% python3 -q
>>> import numpy as np
>>> np.set_printoptions(precision=3, suppress=True, linewidth=140)
>>> def tidy(a):
...     return np.round(a, 3) + 0
... 
>>> J = np.loadtxt("arr.csv", delimiter=",")
>>> J
array([[20.026,  8.751, 51.696],
       [19.848,  9.268, 50.891],
       [19.267, 10.441, 51.178],
       [16.815, 10.096, 49.493],
       [21.134, 10.995, 50.617],
       [19.69 , 11.502, 50.334],
       [21.193,  9.579, 49.706],
       [20.604,  9.241, 51.132],
       [20.409,  9.481, 49.817],
       [18.893,  8.624, 50.015]])
>>> rng = np.random.default_rng(1909)
>>> labels = rng.permutation(3)
>>> B = J[:, labels] * rng.choice([-1, 1], 3)
>>> B
array([[-51.696,   8.751, -20.026],
       [-50.891,   9.268, -19.848],
       [-51.178,  10.441, -19.267],
       [-49.493,  10.096, -16.815],
       [-50.617,  10.995, -21.134],
       [-50.334,  11.502, -19.69 ],
       [-49.706,   9.579, -21.193],
       [-51.132,   9.241, -20.604],
       [-49.817,   9.481, -20.409],
       [-50.015,   8.624, -18.893]])
>>> Uu, _, Vt = np.linalg.svd(J.T @ B)
>>> tidy(np.linalg.lstsq(J, B)[0])
array([[ 0.,  0., -1.],
       [ 0.,  1.,  0.],
       [-1.,  0.,  0.]])
>>> tidy(Uu @ Vt)
array([[ 0.,  0., -1.],
       [ 0.,  1.,  0.],
       [-1.,  0.,  0.]])
>>> G = np.cov(B, rowvar=False)
>>> tidy(B.std(axis=0))
array([0.695, 0.897, 1.217])
>>> G.shape
(3, 3)
>>> Ac = J - J.mean(axis=0)
>>> evecs = np.linalg.svd(Ac)[2][:1]
>>> B = Ac - Ac @ evecs.T @ evecs
>>> tidy(np.diag(evecs.T @ evecs))
array([0.945, 0.001, 0.055])
>>> tidy(np.cov(Ac @ evecs.T, rowvar=False))
np.float64(1.714)
>>> tidy(np.linalg.norm(B) / np.linalg.norm(Ac))
np.float64(0.666)
>>> tidy((Ac @ evecs.T).std(axis=0))
array([1.242])
>>> proj = J @ np.linalg.solve(J.T @ J, J.T)
>>> np.allclose(proj @ proj, proj)
True
